$ python -q
>>> import numpy as np
>>> import numpy.linalg as la
>>> np.set_printoptions(precision=4, suppress=True, linewidth=100, floatmode="fixed")
>>> K = np.load("test9.npy")
>>> print(K)
[[-3.0000 -2.0000  0.0000  0.0000  0.0000  0.0000  0.0000  0.0000  0.0000  0.0000  0.0000]
 [-2.0000  1.0000 -2.0000  0.0000  0.0000  0.0000  0.0000  0.0000  0.0000  0.0000  0.0000]
 [ 0.0000 -2.0000  3.0000 -2.0000  0.0000  0.0000  0.0000  0.0000  0.0000  0.0000  0.0000]
 [ 0.0000  0.0000 -2.0000  1.0000 -2.0000  0.0000  0.0000  0.0000  0.0000  0.0000  0.0000]
 [ 0.0000  0.0000  0.0000 -2.0000 -3.0000 -2.0000  0.0000  0.0000  0.0000  0.0000  0.0000]
 [ 0.0000  0.0000  0.0000  0.0000 -2.0000  2.0000 -2.0000  0.0000  0.0000  0.0000  0.0000]
 [ 0.0000  0.0000  0.0000  0.0000  0.0000 -2.0000 -2.0000 -2.0000  0.0000  0.0000  0.0000]
 [ 0.0000  0.0000  0.0000  0.0000  0.0000  0.0000 -2.0000 -2.0000 -2.0000  0.0000  0.0000]
 [ 0.0000  0.0000  0.0000  0.0000  0.0000  0.0000  0.0000 -2.0000  3.0000 -2.0000  0.0000]
 [ 0.0000  0.0000  0.0000  0.0000  0.0000  0.0000  0.0000  0.0000 -2.0000  1.0000 -2.0000]
 [ 0.0000  0.0000  0.0000  0.0000  0.0000  0.0000  0.0000  0.0000  0.0000 -2.0000  1.0000]]
>>> w1 = np.array([[2, 0, -1],
...     [0, 2, 0],
...     [1, 1, 0],
...     [2, -1, 0],
...     [1, -2, -2],
...     [2, 1, -1],
...     [0, 0, -1],
...     [-2, 0, -2],
...     [1, 1, -2],
...     [-2, 0, 1],
...     [1, -1, 2]])
>>> coef = np.array([0, 0, 3])
>>> act = np.maximum(K @ w1 + coef, 0)
>>> (act > 0).astype(int)
array([[0, 0, 1],
       [0, 0, 1],
       [0, 1, 1],
       [0, 1, 1],
       [0, 1, 1],
       [1, 1, 1],
       [0, 0, 1],
       [1, 0, 1],
       [1, 1, 0],
       [0, 0, 1],
       [1, 0, 1]])
>>> la.matrix_rank(act)
np.int64(3)
>>> Z = np.array([[3, 2], [0, 1], [2, 5]])
>>> (act @ Z).round(6).argmax(axis=1)
array([1, 1, 1, 1, 1, 1, 1, 1, 0, 1, 1])
>>> w1 @ Z
array([[  4,  -1],
       [  0,   2],
       [  3,   3],
       [  6,   3],
       [ -1, -10],
       [  4,   0],
       [ -2,  -5],
       [-10, -14],
       [ -1,  -7],
       [ -4,   1],
       [  7,  11]])
>>> O, V = la.qr(K[:, :6])[0], la.qr(K[:, 6:])[0]
>>> sv = la.svd(O.T @ V, compute_uv=False)
>>> sv.round(4) + 0
array([0.9521, 0.5686, 0.0000, 0.0000, 0.0000])
